>>> import numpy as np
>>> from numpy import linalg as LA
>>> np.set_printoptions(precision=1, suppress=True, linewidth=200, legacy="1.25")
>>> arr = np.load("m.npy")
>>> print(arr)
[[-2.  -1.1 -1.1]
 [-1.1 -2.1 -2.4]
 [-1.1 -2.4  4.1]]
>>> print(round(arr[2] @ arr[0], 1))
0.3
>>> print(LA.norm(arr, axis=1))
[2.5 3.4 4.9]
>>> print(round(LA.norm(arr, 2), 1))
5.0
>>> print(round(float(LA.norm(arr, 1)), 1), np.round(LA.norm(arr, np.inf), 1))
7.6 7.6
>>> print(round(LA.norm(arr, "nuc"), 1))
10.0
>>> print(round(LA.norm(arr) ** 2 / LA.norm(arr, 2) ** 2, 1))
1.7
>>> rng = np.random.default_rng(8402)
>>> labels = rng.permutation(3)
>>> print(labels)
[1 0 2]
>>> Y = arr[labels][:, labels]
>>> print(np.trace(Y))
0.0
>>> print(np.allclose(Y, arr))
False
>>> Uu, sigma, Vt = LA.svd(arr, full_matrices=False)
>>> print(np.round(Uu.T @ Uu, 1) + 0)
[[1. 0. 0.]
 [0. 1. 0.]
 [0. 0. 1.]]
>>> print(np.allclose(Uu * sigma @ Vt, arr))
True
>>> print(np.round(Vt @ Vt.T, 1) + 0)
[[1. 0. 0.]
 [0. 1. 0.]
 [0. 0. 1.]]
>>> print(sigma)
[5.  3.9 1. ]
>>> print(np.abs(Vt[0]))
[0.1 0.3 0.9]
>>> ev, evecs = LA.eig(arr)
>>> print(np.sort(LA.eigvals(arr.T)))
[-3.9 -1.   5. ]
>>> print(round(np.prod(ev), 1))
20.5
>>> print(np.round(arr @ evecs[:, 0] - ev[0] * evecs[:, 0], 1) + 0)
[0. 0. 0.]
>>> M = np.loadtxt("w.csv", delimiter=",")
>>> print(M)
[[0. 0. 1.]
 [2. 0. 0.]
 [2. 0. 0.]
 [4. 0. 1.]]
>>> print(LA.svd(M, compute_uv=False))
[5.  1.1 0. ]
>>> M[4]
Traceback (most recent call last):
  File "<python-input-30>", line 1, in <module>
    M[4]
    ~^^^
IndexError: index 4 is out of bounds for axis 0 with size 4
>>> print(M.sum(axis=1))
[1. 2. 2. 5.]
>>> print(np.abs(M).max())
4.0
>>> print(np.unravel_index(np.abs(M).argmax(), M.shape))
(3, 0)
>>> print(np.diff(M, axis=0))
[[ 2.  0. -1.]
 [ 0.  0.  0.]
 [ 2.  0.  1.]]
>>> print(M.shape)
(4, 3)
>>> print(M.mean(axis=0))
[2.  0.  0.5]
>>> print(np.round(LA.norm(M), 1))
5.1
>>> print(M.sum(axis=0))
[8. 0. 2.]
>>> print(np.abs(np.diag(LA.qr(M)[1])) > 1e-9)
[ True False  True]
>>> print(np.round(np.trace(LA.pinv(M) @ M), 1))
2.0
>>> ang = np.sort(rng.uniform(-2, 2, 10))
>>> W0 = np.c_[ang, ang ** 2, ang ** 3] @ np.array([[-2, 1, 2], [-2, -1, -1], [-2, -1, -1]])
>>> print(W0)
[[  4.6  -0.6  -2. ]
 [  4.6  -0.6  -2. ]
 [  2.   -1.   -2. ]
 [  1.2  -0.9  -1.7]
 [  0.6  -0.5  -0.9]
 [  0.4  -0.3  -0.5]
 [ -1.    0.2   0.5]
 [-11.7  -3.1  -1.7]
 [-12.2  -3.3  -1.9]
 [-15.7  -4.7  -3.2]]
>>> print(W0 @ LA.pinv(W0) @ W0)
[[  4.6  -0.6  -2. ]
 [  4.6  -0.6  -2. ]
 [  2.   -1.   -2. ]
 [  1.2  -0.9  -1.7]
 [  0.6  -0.5  -0.9]
 [  0.4  -0.3  -0.5]
 [ -1.    0.2   0.5]
 [-11.7  -3.1  -1.7]
 [-12.2  -3.3  -1.9]
 [-15.7  -4.7  -3.2]]
>>> print(np.unique(W0.round(6), axis=0).shape)
(10, 3)
>>> Uu, sigma, Vt = LA.svd(M, full_matrices=False)
>>> print((sigma > 1e-8).sum())
2
>>> print(round(float(np.sqrt((sigma ** 2).sum())), 1), round(float(LA.norm(M)), 1))
5.1 5.1
>>> print(sigma)
[5.  1.1 0. ]
>>> print(np.round(Vt @ Vt.T, 1) + 0)
[[1. 0. 0.]
 [0. 1. 0.]
 [0. 0. 1.]]
>>> print(Uu.shape, sigma.shape, Vt.shape)
(4, 3) (3,) (3, 3)
>>> J = np.loadtxt("test0.csv", delimiter=",")
>>> print(J)
[[1.  0. ]
 [0.5 0.5]]
>>> labels = rng.permutation(2)
>>> Y = J[:, labels] * rng.choice([-1, 1], 2)
>>> print(Y)
[[ 0.  -1. ]
 [ 0.5 -0.5]]
>>> Uu, _, Vt = LA.svd(J.T @ Y)
>>> print(labels)
[1 0]
>>> print(np.round(Uu @ Vt, 1) + 0)
[[ 0. -1.]
 [ 1.  0.]]
>>> print(np.einsum("ii->", J))
1.5
>>> print(round(LA.det(2 * J), 1), np.round(LA.det(J), 1))
2.0 0.5
>>> print(np.kron(np.eye(2, dtype=int), J))
[[1.  0.  0.  0. ]
 [0.5 0.5 0.  0. ]
 [0.  0.  1.  0. ]
 [0.  0.  0.5 0.5]]
>>> print(LA.eigvals(J))
[0.5 1. ]
>>> print(np.poly(J))
[ 1.  -1.5  0.5]
>>> print(LA.matrix_rank(J - J[0, 0] * np.eye(2)))
1
>>> Uu, sigma, Vt = LA.svd(W0)
>>> print(sigma.round(1) + 0)
[25.   5.8  0. ]
>>> Y = Uu[:, :2] @ np.diag(sigma[:2]) @ Vt[:2]
>>> print(Y)
[[  4.6  -0.6  -2. ]
 [  4.6  -0.6  -2. ]
 [  2.   -1.   -2. ]
 [  1.2  -0.9  -1.7]
 [  0.6  -0.5  -0.9]
 [  0.4  -0.3  -0.5]
 [ -1.    0.2   0.5]
 [-11.7  -3.1  -1.7]
 [-12.2  -3.3  -1.9]
 [-15.7  -4.7  -3.2]]
>>> print(LA.matrix_rank(W0, rtol=0.05))
2
>>> print(round(LA.norm(W0 - Y) / LA.norm(W0), 1))
0.0
>>> C2 = np.cov(Y, rowvar=False)
>>> print(Y.std(axis=0))
[7.1 1.5 1. ]
>>> print(round(np.corrcoef(Y[:, 1], Y[:, 2])[0, 1], 1))
0.7
>>> print(C2)
[[56.4 11.3  2.9]
 [11.3  2.7  1.2]
 [ 2.9  1.2  1. ]]
>>> print(np.argwhere(np.triu(np.abs(np.corrcoef(Y.T)) > 0.8, 1)))
[[0 1]]
>>> print(np.round(LA.eigvalsh(C2)[::-1], 1) + 0)
[58.8  1.2  0. ]
>>> print(np.polyfit(Y[:, 1], Y[:, 2], 1))
[ 0.4 -0.9]
>>> print(np.corrcoef(Y.T))
[[1.  0.9 0.4]
 [0.9 1.  0.7]
 [0.4 0.7 1. ]]
>>> F = np.tanh(np.array([[0.0],
...     [0.7],
...     [0.4],
...     [2.6],
...     [0.5],
...     [0.9],
...     [1.4],
...     [0.6],
...     [0.1],
...     [-2.1],
...     [0.5],
...     [0.0]]) @ np.array([[-2.5, 0.0, 0.5]]))
>>> print(F.round(1) + 0)
[[ 0.   0.   0. ]
 [-0.9  0.   0.3]
 [-0.8  0.   0.2]
 [-1.   0.   0.9]
 [-0.8  0.   0.2]
 [-1.   0.   0.4]
 [-1.   0.   0.6]
 [-0.9  0.   0.3]
 [-0.2  0.   0. ]
 [ 1.   0.  -0.8]
 [-0.8  0.   0.2]
 [ 0.   0.   0. ]]
>>> print([round(float(x), 1) for x in LA.svd(F, compute_uv=False)[:3]])
[3.1, 0.5, 0.0]
>>> print(LA.cond(F) > 100)
True
>>> Uu, sigma, Vt = LA.svd(F)
>>> print(np.argmax(sigma[:-1] / (sigma[1:] + 1e-6)) + 1)
2
>>> Y = Uu[:, :2] @ np.diag(sigma[:2]) @ Vt[:2]
>>> print(round(float(LA.norm(F - Y, 2)), 1), sigma[2])
0.0 0.0
>>> print(round(LA.norm(F - Y) / LA.norm(F), 1))
0.0
>>> C2 = F.T @ F
>>> print(np.allclose(C2, C2.T))
True
>>> print(LA.svd(F, compute_uv=False) ** 2)
[9.7 0.3 0. ]
>>> print(LA.lstsq(F[:-1].T, F[-1])[2])
2
>>> Uu, sigma, Vt = LA.svd(F, full_matrices=False)
>>> print(sigma / sigma[0])
[1.  0.2 0. ]
>>> print(np.allclose(Uu * sigma @ Vt, F))
True
>>> print(np.cumsum(sigma ** 2) / np.sum(sigma ** 2))
[1. 1. 1.]
>>> print(round(np.sqrt((sigma ** 2).sum()), 1), round(LA.norm(F), 1))
3.2 3.2
>>> feats = np.loadtxt("a.csv", delimiter=",")
>>> print(feats)
[[ 8.8 11.4 10.7]
 [11.  11.1  8.5]
 [ 9.8  8.5 10.9]
 [10.  10.2 10.4]
 [ 8.7 10.5  9.1]
 [10.4 12.   9.2]
 [10.  10.7  9.9]
 [ 9.   8.8 10.9]
 [10.1 10.1 10.3]
 [11.3  9.  10.6]
 [ 9.3 11.4 11.6]
 [ 9.  10.3 10.2]]
>>> Y = np.c_[feats[:, :2] @ np.array([[-5, 2], [4, -3]]), np.array([0, -2, 1, 1, 3, -2, 3, 3, 2, 2, -1, -1])]
>>> print(Y)
[[  1.6 -16.6   0. ]
 [-10.6 -11.3  -2. ]
 [-15.   -5.9   1. ]
 [ -9.2 -10.6   1. ]
 [ -1.5 -14.1   3. ]
 [ -4.  -15.2  -2. ]
 [ -7.2 -12.1   3. ]
 [ -9.8  -8.4   3. ]
 [-10.1 -10.1   2. ]
 [-20.5  -4.4   2. ]
 [ -0.9 -15.6  -1. ]
 [ -3.8 -12.9  -1. ]]
>>> print(LA.matrix_rank(np.c_[feats, Y]))
4
>>> print(LA.matrix_rank(Y))
3
>>> print(LA.norm(LA.qr(feats)[0].T @ Y, axis=0) ** 2 / ((Y ** 2).sum(axis=0) + 1e-12))
[1.  1.  0.4]
>>> K = np.array([[1, 4, 7],
...     [1, 1, 3],
...     [1, 4, 7],
...     [10, 8, 16],
...     [9, 4, 9],
...     [1, 1, 3],
...     [1, 4, 7],
...     [0, 0, 0],
...     [0, 0, 0],
...     [0, 0, 0],
...     [0, 0, 0],
...     [1, 4, 7],
...     [9, 4, 9],
...     [1, 1, 3]])
>>> D = LA.norm(K[:, None] - K[None], axis=-1)
>>> print(D.mean(axis=1).argmax())
3
>>> print(D[2].round(6).argsort(kind="stable")[:4])
[ 0  2  6 11]
>>> print(np.flatnonzero(D[2] < D.mean() / 2))
[ 0  2  6 11]
>>> Xc = K - K.mean(axis=0)
>>> evecs = LA.svd(Xc)[2][:2]
>>> Y = Xc - Xc @ evecs.T @ evecs
>>> print(round(LA.norm(Y) / LA.norm(Xc), 1))
0.0
>>> print((Xc @ evecs.T).std(axis=0))
[5.9 1.9]
>>> print(LA.norm(Y, axis=1).round(6).argmax())
1
>>> x = np.array([3, 2, 3])
>>> y = K @ x
>>> coef, lr = np.zeros(3), 1 / LA.norm(K, 2) ** 2
>>> for i in range(3):
...     coef -= lr * K.T @ (K @ coef - y)
...     if i % 1 == 0: print(i, round(LA.norm(K @ coef - y), 1))
... 
0 6.4
1 6.1
2 5.7
>>> print(coef)
[2.3 1.7 3.6]
>>> x = np.array([2, 0, 1])
>>> y = K @ x
>>> print(np.round(LA.pinv(K) @ K, 1) + 0)
[[1. 0. 0.]
 [0. 1. 0.]
 [0. 0. 1.]]
>>> print(np.round(LA.lstsq(K, y)[0], 1) + 0)
[2. 0. 1.]
>>> print(np.round(LA.solve(K.T @ K, K.T @ y), 1) + 0)
[2. 0. 1.]
>>> y = y + 0.1 * rng.normal(size=14)
>>> print(y.round(1) + 0)
[ 8.8  4.9  9.  36.  27.   5.1  8.9  0.1  0.   0.   0.1  9.  27.1  5. ]
>>> coef, *_ = LA.lstsq(K, y)
>>> print(coef.round())
[ 2. -0.  1.]
>>> print([round(float(LA.norm(LA.solve(K.T @ K + lam * np.eye(3), K.T @ y))), 2) for lam in (0, 1, 10, 100)])
[2.25, 2.22, 2.09, 1.66]
>>> print(round(float(LA.norm(y - K @ coef)), 1))
0.3
>>> print(np.round(K.T @ (y - K @ coef), 1) + 0)
[0. 0. 0.]
>>> C2 = np.cov(K, rowvar=False)
>>> print(np.round(np.corrcoef(K[:, 0], K[:, 2])[0, 1], 1))
0.8
>>> print(C2.shape)
(3, 3)
>>> print(K.std(axis=0))
[3.6 2.3 4.5]
>>> data = np.loadtxt("run11.csv", delimiter=",")
>>> print(data)
[[ 1.  -0.5  0.4]
 [-0.6  1.4 -1.4]
 [ 0.   2.  -1.4]
 [ 1.1  2.7 -1.4]
 [ 0.6  0.3  0. ]
 [-0.5 -2.3  1.4]
 [ 0.   1.9 -1.4]
 [-0.6 -0.3  0.1]
 [ 0.9 -0.5  0.5]
 [ 0.2 -0.1 -0.2]
 [ 0.  -1.9  1.4]
 [-0.7 -2.1  1.3]
 [ 0.3 -0.9  0.5]
 [-0.9  0.7 -0.4]
 [-0.7 -2.2  1.5]
 [-0.9 -0.4  0.4]
 [-0.6 -0.2  0.2]
 [-0.6 -0.4  0.3]
 [-1.1 -0.7  0.2]]
>>> Y = data + rng.integers(-2, 3, (19, 2)) @ rng.integers(-2, 3, (2, 3))
>>> print(Y)
[[-3.  -0.5  0.4]
 [-1.6  0.4 -3.4]
 [-2.   4.   2.6]
 [ 0.1  1.7 -3.4]
 [ 2.6 -1.7 -4. ]
 [-0.5 -2.3  1.4]
 [ 1.   0.9 -3.4]
 [ 0.4 -1.3 -1.9]
 [ 2.9 -0.5  0.5]
 [ 3.2  0.9  1.8]
 [-2.   0.1  5.4]
 [-3.7 -3.1 -0.7]
 [-2.7 -1.9 -1.5]
 [ 3.1  0.7 -0.4]
 [ 0.3 -3.2 -0.5]
 [ 0.1 -1.4 -1.6]
 [ 1.4 -2.2 -3.8]
 [-3.6 -1.4 -1.7]
 [ 3.9 -1.7 -1.8]]
>>> print(np.round(LA.svd(Y - data, compute_uv=False), 1) + 0)
[12.4 10.1  0. ]
>>> print(Y - data)
[[-4.  0.  0.]
 [-1. -1. -2.]
 [-2.  2.  4.]
 [-1. -1. -2.]
 [ 2. -2. -4.]
 [ 0.  0.  0.]
 [ 1. -1. -2.]
 [ 1. -1. -2.]
 [ 2.  0.  0.]
 [ 3.  1.  2.]
 [-2.  2.  4.]
 [-3. -1. -2.]
 [-3. -1. -2.]
 [ 4.  0.  0.]
 [ 1. -1. -2.]
 [ 1. -1. -2.]
 [ 2. -2. -4.]
 [-3. -1. -2.]
 [ 5. -1. -2.]]
>>> Uu, sigma, Vt = LA.svd(M)
>>> print(sigma)
[5.  1.1 0. ]
>>> Y = Uu[:, :2] @ np.diag(sigma[:2]) @ Vt[:2]
>>> print(LA.matrix_rank(Y))
2
>>> print(round(float(LA.norm(M - Y, 2)), 1), sigma[2])
0.0 0.0
>>> print(Y.round(1) + 0)
[[0. 0. 1.]
 [2. 0. 0.]
 [2. 0. 0.]
 [4. 0. 1.]]
